>>> import numpy as np
>>> np.set_printoptions(precision=2, suppress=True, linewidth=100)
>>> K = np.loadtxt("run1.csv", delimiter=",")
>>> K
array([[-1.35, -1.14, -1.72],
       [-1.96,  2.2 , -1.75],
       [ 5.91,  1.99, -4.35],
       [ 1.87,  2.95, -3.75],
       [-1.35,  0.96,  3.3 ],
       [ 1.12, -1.48,  1.66],
       [ 1.61,  1.1 ,  0.  ],
       [ 0.17, -1.46,  0.49],
       [-1.13, -1.09, -4.38],
       [ 1.93,  2.86, -4.75],
       [-3.79, -4.65,  3.91],
       [ 3.14,  2.75,  3.85],
       [ 1.65, -2.44,  1.45],
       [ 2.11,  0.27, -2.02],
       [ 3.26,  3.96, -5.71],
       [ 0.64,  0.41,  1.43],
       [-3.76,  4.19, -1.94],
       [-4.33,  1.52,  2.37]])
>>> q, evecs = np.linalg.qr(K[:, :2])[0], np.linalg.qr(K[:, 2:])[0]
>>> sig = np.linalg.svd(q.T @ evecs, compute_uv=False)
>>> sig
array([0.57])
>>> np.degrees(np.arccos(sig.clip(0, 1)))
array([55.46])
>>> (sig > 0.9).sum()
np.int64(0)
>>> gram = np.cov(K, rowvar=False)
>>> np.linalg.eigvalsh(gram)[::-1]
array([13.96,  5.45,  3.64])
>>> gram
array([[ 7.55,  1.73, -3.25],
       [ 1.73,  5.67, -3.54],
       [-3.25, -3.54,  9.83]])
>>> K.std(axis=0)
array([2.67, 2.31, 3.05])
>>> np.round(np.corrcoef(K[:, 2], K[:, 0])[0, 1], 2)
np.float64(-0.38)
>>> np.argsort(-K.std(axis=0).round(6), kind="stable")
array([2, 0, 1])
>>> np.median(K, axis=0)
array([ 0.88,  1.03, -0.86])
>>> ang = np.radians(120)
>>> Rm = np.eye(3)
>>> Rm[2, 2] = Rm[1, 1] = np.cos(ang)
>>> Rm[2, 1], Rm[1, 2] = -np.sin(ang), np.sin(ang)
>>> Rm
array([[ 1.  ,  0.  ,  0.  ],
       [ 0.  , -0.5 ,  0.87],
       [ 0.  , -0.87, -0.5 ]])
>>> other = gram @ Rm.T
>>> np.round(np.linalg.det(Rm), 2), round(np.trace(Rm), 2)
(np.float64(1.0), np.float64(0.0))
>>> other
array([[ 7.55, -3.67,  0.13],
       [ 1.73, -5.9 , -3.14],
       [-3.25, 10.28, -1.85]])
>>> np.allclose(gram @ gram.T, other @ other.T)
True
>>> Xc = K - K.mean(axis=0)
>>> evecs = np.linalg.svd(Xc)[2][:1]
>>> other = Xc - Xc @ evecs.T @ evecs
>>> np.diag(evecs.T @ evecs)
array([0.25, 0.18, 0.57])
>>> np.linalg.norm(other, axis=1).round(6).argmax()
np.int64(11)
>>> other.std(axis=0)
array([1.97, 1.72, 1.32])
>>> np.round(np.linalg.norm(other) / np.linalg.norm(Xc), 2)
np.float64(0.63)
>>> m1 = np.maximum(np.array([[3, 0],
...     [5, 2],
...     [1, 5],
...     [3, 2],
...     [5, 3],
...     [4, 1],
...     [2, 2],
...     [0, 0],
...     [2, 1],
...     [0, 3],
...     [1, 4],
...     [0, 2],
...     [2, 0],
...     [3, 3],
...     [2, 2],
...     [5, 4],
...     [4, 4],
...     [3, 4],
...     [4, 3],
...     [1, 4],
...     [4, 5]]) @ np.array([[0, -1, 2], [-2, 0, -2]]) + np.array([8, 2, 4]), 0)
>>> m1
array([[ 8,  0, 10],
       [ 4,  0, 10],
       [ 0,  1,  0],
       [ 4,  0,  6],
       [ 2,  0,  8],
       [ 6,  0, 10],
       [ 4,  0,  4],
       [ 8,  2,  4],
       [ 6,  0,  6],
       [ 2,  2,  0],
       [ 0,  1,  0],
       [ 4,  2,  0],
       [ 8,  0,  8],
       [ 2,  0,  4],
       [ 4,  0,  4],
       [ 0,  0,  6],
       [ 0,  0,  4],
       [ 0,  0,  2],
       [ 2,  0,  6],
       [ 0,  1,  0],
       [ 0,  0,  2]])
>>> gram = m1.T @ m1
>>> np.trace(gram), (m1 ** 2).sum()
(np.int64(1035), np.int64(1035))
>>> gram
array([[360,  28, 404],
       [ 28,  15,   8],
       [404,   8, 660]])
>>> (m1 @ m1.T).shape
(21, 21)
>>> np.linalg.eigvalsh(gram)[::-1]
array([941.5 ,  83.93,   9.57])
>>> np.diag(gram)
array([360,  15, 660])
>>> gram = np.cov(m1, rowvar=False)
>>> np.argsort(-m1.std(axis=0).round(6), kind="stable")
array([2, 0, 1])
>>> np.argwhere(np.triu(np.abs(np.corrcoef(m1.T)) > 0.8, 1))
array([], shape=(0, 2), dtype=int64)
>>> m1.std(axis=0)
array([2.8 , 0.73, 3.38])
>>> np.round(np.corrcoef(m1[:, 2], m1[:, 1])[0, 1], 2)
np.float64(-0.63)
>>> np.median(m1, axis=0)
array([2., 0., 4.])
>>> np.corrcoef(m1.T)
array([[ 1.  ,  0.01,  0.59],
       [ 0.01,  1.  , -0.63],
       [ 0.59, -0.63,  1.  ]])
>>> gram.shape
(3, 3)
>>> W2 = m1[[17, 9]].astype(float)
>>> for _ in range(6):
...     labels = np.linalg.norm(m1[:, None] - W2, axis=-1).argmin(axis=1)
...     W2 = np.array([m1[labels == j].mean(axis=0) for j in range(2)])
... 
>>> labels
array([0, 0, 1, 0, 0, 0, 0, 0, 0, 1, 1, 1, 0, 1, 0, 0, 1, 1, 0, 1, 1])
>>> W2
array([[4.67, 0.17, 6.83],
       [0.89, 0.78, 1.33]])
>>> np.abs(W2[1] - W2[0]).argmax()
np.int64(2)
>>> W2[1] - W2[0]
array([-3.78,  0.61, -5.5 ])
>>> proj = m1 @ np.linalg.solve(m1.T @ m1, m1.T)
>>> np.linalg.matrix_rank(np.eye(21) - proj)
np.int64(18)
>>> np.round(proj @ m1[:, 0], 2) + 0
array([8., 4., 0., 4., 2., 6., 4., 8., 6., 2., 0., 4., 8., 2., 4., 0., 0., 0., 2., 0., 0.])
>>> np.diag(proj)
array([0.21, 0.2 , 0.1 , 0.06, 0.2 , 0.15, 0.06, 0.36, 0.13, 0.28, 0.1 , 0.28, 0.24, 0.03, 0.06,
       0.22, 0.1 , 0.02, 0.09, 0.1 , 0.02])
>>> np.round(np.linalg.eigvalsh(proj), 2) + 0
array([0., 0., 0., 0., 0., 0., 0., 0., 0., 0., 0., 0., 0., 0., 0., 0., 0., 0., 1., 1., 1.])
>>> D = np.linalg.norm(m1[:, None] - m1[None], axis=-1)
>>> D[:5, :5]
array([[ 0.  ,  4.  , 12.85,  5.66,  6.32],
       [ 4.  ,  0.  , 10.82,  4.  ,  2.83],
       [12.85, 10.82,  0.  ,  7.28,  8.31],
       [ 5.66,  4.  ,  7.28,  0.  ,  2.83],
       [ 6.32,  2.83,  8.31,  2.83,  0.  ]])
>>> D.mean(axis=1).argmax()
np.int64(0)
>>> np.flatnonzero(D[3] < D.mean() / 2)
array([ 3,  6,  8, 14, 18])
>>> np.linalg.norm(m1, axis=1)
array([12.81, 10.77,  1.  ,  7.21,  8.25, 11.66,  5.66,  9.17,  8.49,  2.83,  1.  ,  4.47, 11.31,
        4.47,  5.66,  6.  ,  4.  ,  2.  ,  6.32,  1.  ,  2.  ])
>>> np.unravel_index(D.round(6).argmax(), D.shape)
(np.int64(0), np.int64(2))
>>> (D + 1e9 * np.eye(21)).round(6).argmin(axis=1)
array([ 5,  5, 10,  6, 18,  0, 14,  8,  3, 11,  2,  9,  0,  6,  6, 16, 13, 20,  3,  2, 17])
>>> W2 = 5 * np.array([[0.4, -0.4, -1.0], [-2.0, -0.7, 1.5]])
>>> rng = np.random.default_rng(22934)
>>> labels = rng.integers(0, 2, 21)
>>> arr = W2[labels] + rng.normal(size=(21, 3))
>>> arr
array([[  1.82,  -0.14,  -4.66],
       [-10.17,  -2.6 ,   8.35],
       [ -9.92,  -3.54,   7.5 ],
       [-11.66,  -3.84,   7.43],
       [  2.89,  -2.47,  -4.77],
       [ -8.33,  -4.32,   8.5 ],
       [-10.3 ,  -3.85,   6.22],
       [  1.3 ,  -2.4 ,  -4.66],
       [  1.46,  -0.16,  -4.96],
       [  2.56,  -3.81,  -5.97],
       [-11.73,  -3.52,   7.94],
       [-10.03,  -3.07,   8.65],
       [  1.07,  -2.87,  -4.67],
       [-10.46,  -3.34,   8.41],
       [  2.19,  -2.06,  -5.26],
       [ -8.87,  -3.5 ,   7.82],
       [  1.8 ,  -5.2 ,  -3.16],
       [  1.97,  -1.3 ,  -4.49],
       [ -9.43,  -1.64,   6.44],
       [-10.57,  -3.06,   8.23],
       [  1.27,  -2.03,  -5.25]])
>>> proj = arr @ np.linalg.solve(arr.T @ arr, arr.T)
>>> np.linalg.matrix_rank(np.eye(21) - proj)
np.int64(18)
>>> np.round(np.linalg.eigvalsh(proj), 2) + 0
array([0., 0., 0., 0., 0., 0., 0., 0., 0., 0., 0., 0., 0., 0., 0., 0., 0., 0., 1., 1., 1.])
>>> round(np.trace(proj), 2)
np.float64(3.0)
>>> np.diag(proj)
array([0.12, 0.09, 0.09, 0.16, 0.11, 0.27, 0.13, 0.1 , 0.18, 0.2 , 0.15, 0.1 , 0.12, 0.1 , 0.1 ,
       0.11, 0.43, 0.07, 0.15, 0.1 , 0.14])
>>> gram = np.cov(arr, rowvar=False)
>>> np.corrcoef(arr.T)
array([[ 1.  ,  0.41, -0.98],
       [ 0.41,  1.  , -0.45],
       [-0.98, -0.45,  1.  ]])
>>> arr.std(axis=0)
array([6.03, 1.24, 6.31])
>>> np.polyfit(arr[:, 0], arr[:, 2], 1)
array([-1.03, -2.78])
>>> np.argwhere(np.triu(np.abs(np.corrcoef(arr.T)) > 0.8, 1))
array([[0, 2]])
>>> np.median(arr, axis=0)
array([-8.33, -3.06,  6.22])
>>> gram.shape
(3, 3)
>>> W2 = arr[[13, 12]].astype(float)
>>> for _ in range(7):
...     labels = np.linalg.norm(arr[:, None] - W2, axis=-1).argmin(axis=1)
...     W2 = np.array([arr[labels == j].mean(axis=0) for j in range(2)])
... 
>>> labels
array([1, 0, 0, 0, 1, 0, 0, 1, 1, 1, 0, 0, 1, 0, 1, 0, 1, 1, 0, 0, 1])
>>> W2
array([[-10.13,  -3.3 ,   7.77],
       [  1.83,  -2.24,  -4.78]])
>>> r0 = np.array([-1, 0, -2, -2])
>>> X = -3 * np.eye(4) + np.outer(r0, r0)
>>> X
array([[-2.,  0.,  2.,  2.],
       [ 0., -3.,  0.,  0.],
       [ 2.,  0.,  1.,  4.],
       [ 2.,  0.,  4.,  1.]])
>>> vals, evecs = np.linalg.eigh(X)
>>> np.abs(evecs[:, -1]).round(6).argmax()
np.int64(2)
>>> round(float(vals.sum()), 2), np.trace(X)
(-3.0, np.float64(-3.0))
>>> np.linalg.svd(X, compute_uv=False)
array([6., 3., 3., 3.])
>>> np.linalg.eigvalsh(X @ X)
array([ 9.,  9.,  9., 36.])
>>> np.round(evecs.T @ evecs, 2) + 0
array([[1., 0., 0., 0.],
       [0., 1., 0., 0.],
       [0., 0., 1., 0.],
       [0., 0., 0., 1.]])
>>> np.round(evecs.T @ X @ evecs, 2) + 0
array([[-3.,  0.,  0.,  0.],
       [ 0., -3.,  0.,  0.],
       [ 0.,  0., -3.,  0.],
       [ 0.,  0.,  0.,  6.]])
>>> vals
array([-3., -3., -3.,  6.])
>>> np.unique(vals.round(6) + 0, return_counts=True)[1]
array([3, 1])
